$ python3 -q
>>> import numpy as np
>>> from numpy import linalg as LA
>>> np.set_printoptions(precision=4, suppress=True, linewidth=100)
>>> F = np.load("a.npy")
>>> print(F)
[[-0.0942  0.1541  0.2008 -0.1946 -0.1365 -0.184   0.1285 -0.6546  0.2837 -0.1939 -0.3482  0.1811
  -0.0156 -0.3106  0.031  -0.1481]
 [-0.0707 -0.2063  0.3824 -0.2342  0.049  -0.1444 -0.123   0.4666  0.1111 -0.0677 -0.3202 -0.3701
  -0.0899 -0.2025  0.3414 -0.2707]
 [ 0.471  -0.3413 -0.0519  0.185   0.0475 -0.0414  0.3162 -0.1016 -0.1375  0.4405 -0.4846  0.1168
  -0.0099  0.1567  0.122  -0.0974]
 [-0.0942 -0.0943  0.0017 -0.0658 -0.4574 -0.1692  0.0939  0.1753 -0.2742 -0.4911 -0.182   0.3425
  -0.12    0.4274  0.1612  0.1035]
 [-0.1413 -0.2544  0.3629  0.4045 -0.1026  0.036  -0.282   0.1196  0.3824  0.1104  0.076   0.4548
   0.1739  0.111  -0.1805 -0.261 ]
 [ 0.2591  0.1014  0.2261 -0.1717  0.3511  0.0373 -0.3599 -0.2555  0.1364  0.0041  0.1667  0.1023
  -0.3037  0.449   0.4057  0.0846]
 [ 0.0707  0.0256 -0.3872 -0.4095  0.3824 -0.2782 -0.0649  0.3126  0.1924 -0.0097 -0.1358  0.4599
  -0.0766 -0.0748 -0.2585 -0.0759]
 [-0.1884 -0.3242  0.3631 -0.143   0.1029  0.1054  0.1797  0.0292 -0.1588  0.1701  0.1172  0.2911
  -0.2953 -0.3352 -0.0166  0.5475]
 [-0.1413 -0.1415 -0.0188  0.1192  0.4574  0.0567  0.4456 -0.0298 -0.1203 -0.3029  0.2811  0.1815
   0.2714 -0.0609  0.3788 -0.3072]
 [-0.0236  0.1797 -0.0582  0.1416 -0.0702 -0.1529  0.4317  0.2078  0.6624  0.0616  0.0255 -0.0877
   0.0451  0.1484  0.2255  0.4   ]
 [ 0.2591 -0.531  -0.2398  0.149   0.1     0.0885 -0.2646 -0.1297  0.2146 -0.4892 -0.1027 -0.154
   0.132  -0.1588 -0.0257  0.3218]
 [-0.1178 -0.5019 -0.0296 -0.3039 -0.1135 -0.3549  0.1843 -0.2156  0.1224  0.1056  0.378  -0.2691
  -0.1051  0.2829 -0.2364 -0.1826]
 [ 0.1413 -0.0843 -0.372   0.0773 -0.3964 -0.0193 -0.1186  0.0213  0.088   0.1375  0.3214  0.1754
  -0.3418 -0.3871  0.4322 -0.2058]
 [ 0.1413 -0.0843  0.0127 -0.5753 -0.2693  0.454   0.0027  0.0302  0.1026  0.1385  0.0661  0.1222
   0.5381  0.0472  0.143   0.0319]
 [-0.1413 -0.006  -0.0365  0.0405  0.0122 -0.6112 -0.3049 -0.0901 -0.2183  0.2387  0.0348  0.0451
   0.4896 -0.0714  0.2838  0.2629]
 [-0.683  -0.1646 -0.3796  0.004   0.1002  0.2887 -0.1345 -0.1333  0.0757  0.2006 -0.3171 -0.0357
  -0.1067  0.1879  0.1965  0.0071]]
>>> x = np.array([-5, -1, 2, 4, 6, 5, -6, -3, -1, 4, 1, 9, -3, 0, -6, 0])
>>> print(np.abs(LA.eigvals(F)))
[1. 1. 1. 1. 1. 1. 1. 1. 1. 1. 1. 1. 1. 1. 1. 1.]
>>> print(round(LA.det(F), 4))
-1.0
>>> print(np.sort(np.abs(np.degrees(np.angle(LA.eigvals(F))))))
[  0.      27.7992  27.7992  46.7937  46.7937  75.9826  75.9826 102.6999 102.6999 116.4766 116.4766
 139.8726 139.8726 149.0812 149.0812 180.    ]
>>> rng = np.random.default_rng(887965)
>>> labels = rng.permutation(16)
>>> Y = F[:, labels] * rng.choice([-1, 1], 16)
>>> print(Y)
[[-0.1939  0.1481  0.3482  0.1365  0.2008  0.031   0.6546 -0.1811  0.1285 -0.2837 -0.3106 -0.0942
  -0.1541  0.184   0.1946 -0.0156]
 [-0.0677  0.2707  0.3202 -0.049   0.3824  0.3414 -0.4666  0.3701 -0.123  -0.1111 -0.2025 -0.0707
   0.2063  0.1444  0.2342 -0.0899]
 [ 0.4405  0.0974  0.4846 -0.0475 -0.0519  0.122   0.1016 -0.1168  0.3162  0.1375  0.1567  0.471
   0.3413  0.0414 -0.185  -0.0099]
 [-0.4911 -0.1035  0.182   0.4574  0.0017  0.1612 -0.1753 -0.3425  0.0939  0.2742  0.4274 -0.0942
   0.0943  0.1692  0.0658 -0.12  ]
 [ 0.1104  0.261  -0.076   0.1026  0.3629 -0.1805 -0.1196 -0.4548 -0.282  -0.3824  0.111  -0.1413
   0.2544 -0.036  -0.4045  0.1739]
 [ 0.0041 -0.0846 -0.1667 -0.3511  0.2261  0.4057  0.2555 -0.1023 -0.3599 -0.1364  0.449   0.2591
  -0.1014 -0.0373  0.1717 -0.3037]
 [-0.0097  0.0759  0.1358 -0.3824 -0.3872 -0.2585 -0.3126 -0.4599 -0.0649 -0.1924 -0.0748  0.0707
  -0.0256  0.2782  0.4095 -0.0766]
 [ 0.1701 -0.5475 -0.1172 -0.1029  0.3631 -0.0166 -0.0292 -0.2911  0.1797  0.1588 -0.3352 -0.1884
   0.3242 -0.1054  0.143  -0.2953]
 [-0.3029  0.3072 -0.2811 -0.4574 -0.0188  0.3788  0.0298 -0.1815  0.4456  0.1203 -0.0609 -0.1413
   0.1415 -0.0567 -0.1192  0.2714]
 [ 0.0616 -0.4    -0.0255  0.0702 -0.0582  0.2255 -0.2078  0.0877  0.4317 -0.6624  0.1484 -0.0236
  -0.1797  0.1529 -0.1416  0.0451]
 [-0.4892 -0.3218  0.1027 -0.1    -0.2398 -0.0257  0.1297  0.154  -0.2646 -0.2146 -0.1588  0.2591
   0.531  -0.0885 -0.149   0.132 ]
 [ 0.1056  0.1826 -0.378   0.1135 -0.0296 -0.2364  0.2156  0.2691  0.1843 -0.1224  0.2829 -0.1178
   0.5019  0.3549  0.3039 -0.1051]
 [ 0.1375  0.2058 -0.3214  0.3964 -0.372   0.4322 -0.0213 -0.1754 -0.1186 -0.088  -0.3871  0.1413
   0.0843  0.0193 -0.0773 -0.3418]
 [ 0.1385 -0.0319 -0.0661  0.2693  0.0127  0.143  -0.0302 -0.1222  0.0027 -0.1026  0.0472  0.1413
   0.0843 -0.454   0.5753  0.5381]
 [ 0.2387 -0.2629 -0.0348 -0.0122 -0.0365  0.2838  0.0901 -0.0451 -0.3049  0.2183 -0.0714 -0.1413
   0.006   0.6112 -0.0405  0.4896]
 [ 0.2006 -0.0071  0.3171 -0.1002 -0.3796  0.1965  0.1333  0.0357 -0.1345 -0.0757  0.1879 -0.683
   0.1646 -0.2887 -0.004  -0.1067]]
>>> U, _, Vh = LA.svd(F.T @ Y)
>>> print(labels)
[ 9 15 10  4  2 14  7 11  6  8 13  0  1  5  3 12]
>>> A = np.loadtxt("block4.csv", delimiter=",")
>>> print(A)
[[ 38.0287  18.8195  -7.1418  -9.7209  19.1307 -18.8226 -14.9782]
 [ 34.9802  17.0033  -5.8528  -9.2763  17.778  -17.0242 -13.4121]
 [ 32.1709  15.3412  -4.7101  -8.851   16.5216 -15.393  -11.9856]
 [ 22.9139   9.9671  -1.3244  -7.3144  12.298  -10.2314  -7.4307]
 [ 18.2244   7.3308   0.0973  -6.4268  10.0922  -7.7751  -5.241 ]
 [ 18.0553   7.2373   0.1438  -6.3929  10.0116  -7.689   -5.164 ]
 [ 17.0608   6.6896   0.4094  -6.1907   9.5355  -7.1866  -4.7147]
 [ 16.5883   6.431    0.5308  -6.0928   9.3082  -6.9503  -4.5033]
 [ 15.8855   6.0483   0.7054  -5.9446   8.9687  -6.6019  -4.1916]
 [ 11.528    3.7425   1.5982  -4.9477   6.8189  -4.5323  -2.3433]
 [ 10.3842   3.1619   1.7667  -4.6578   6.2387  -4.0193  -1.889 ]
 [  9.9659   2.953    1.8199  -4.548    6.0245  -3.8354  -1.7269]
 [  7.8557   1.9323   2.0081  -3.9574   4.9235  -2.9407  -0.9493]
 [  6.5831   1.3514   2.0436  -3.564    4.2396  -2.4316  -0.5211]
 [  6.5537   1.3383   2.0436  -3.5544   4.2236  -2.4201  -0.5116]
 [  4.6166   0.5312   1.9412  -2.8756   3.1411  -1.6983   0.0525]
 [  4.4739   0.4766   1.9244  -2.8206   3.0589  -1.6479   0.0886]
 [  4.3555   0.432    1.9094  -2.7743   2.9903  -1.6064   0.1178]
 [  3.6007   0.1633   1.7867  -2.464    2.5456  -1.3484   0.2872]
 [  3.4098   0.1002   1.7476  -2.3807   2.4308  -1.285    0.3247]
 [  2.7141  -0.108    1.5721  -2.0566   2.0026  -1.0597   0.4389]
 [  2.5909  -0.1407   1.535   -1.9952   1.9249  -1.0207   0.4548]
 [  1.564   -0.3423   1.1337  -1.4191   1.2479  -0.7009   0.5149]
 [  1.4742  -0.3518   1.0891  -1.3615   1.1856  -0.6727   0.5121]
 [  1.0034  -0.3684   0.8225  -1.0305   0.8462  -0.5191   0.4653]
 [  0.871   -0.3602   0.7361  -0.9264   0.7463  -0.4726   0.4399]
 [  0.8401  -0.3572   0.715   -0.9013   0.7227  -0.4614   0.433 ]
 [  0.705   -0.339    0.6192  -0.787    0.6175  -0.4105   0.3979]
 [  0.5775  -0.3126   0.5225  -0.6717   0.5153  -0.3585   0.3564]
 [ -0.051    0.0544  -0.0508   0.0788  -0.0516   0.0545  -0.0537]
 [ -0.1505   0.1838  -0.1468   0.2485  -0.1566   0.1869  -0.1765]
 [ -0.2992   0.4534  -0.2541   0.5492  -0.3225   0.4909  -0.415 ]
 [ -0.3616   0.5993  -0.2655   0.6927  -0.3931   0.6794  -0.5357]
 [ -0.3686   0.6166  -0.2647   0.7092  -0.4009   0.7032  -0.5497]
 [ -0.4555   0.8442  -0.2105   0.9145  -0.4924   1.0483  -0.7256]
 [ -0.4984   0.9572  -0.1511   1.0109  -0.5323   1.2467  -0.8076]
 [ -0.7354   1.4415   0.4324   1.4027  -0.682    2.4146  -1.1056]
 [ -1.2681   1.8785   2.006    1.7838  -0.8445   4.607   -1.2107]
 [ -1.6757   1.9807   3.1406   1.9244  -0.934    5.9943  -1.117 ]
 [ -2.1718   1.9956   4.4427   2.0319  -1.0342   7.5077  -0.9284]
 [ -2.1966   1.9942   4.5057   2.0362  -1.0391   7.5795  -0.9177]
 [ -3.5033   1.7642   7.66     2.1771  -1.295   11.067   -0.2515]
 [ -3.5889   1.7415   7.8568   2.1825  -1.3118  11.2796  -0.2033]
 [ -4.2556   1.5433   9.3605   2.2154  -1.4438  12.8901   0.1836]
 [ -4.2758   1.5368   9.4053   2.2162  -1.4478  12.9377   0.1956]
 [ -5.2781   1.185   11.5812   2.2421  -1.6496  15.2344   0.8063]
 [ -9.0331  -0.4384  19.1684   2.2193  -2.4385  23.0629   3.2444]
 [ -9.8401  -0.8249  20.7195   2.2014  -2.6138  24.6414   3.7852]
 [-11.6972  -1.7461  24.2136   2.1504  -3.0234  28.1796   5.0426]
 [-14.0305  -2.9514  28.4818   2.073   -3.5487  32.4755   6.6404]]
>>> # looks like rank 3
>>> labels = A[:, 3] > np.median(A[:, 3])
>>> r0 = A[labels].mean(axis=0) - A[~labels].mean(axis=0)
>>> print(r0)
[-14.7729  -3.852    5.785    5.6957  -7.6216  13.2796   3.5533]
>>> print(((A - A.mean(axis=0)) @ r0 > 0).astype(int))
[0 0 0 0 0 0 0 0 0 0 0 0 0 0 0 0 0 0 0 0 1 1 1 1 1 1 1 1 1 1 1 1 1 1 1 1 1 1 1 1 1 1 1 1 1 1 1 1 1
 1]
>>> print(np.argsort(-np.abs(r0).round(6), kind="stable"))
[0 5 4 2 3 1 6]
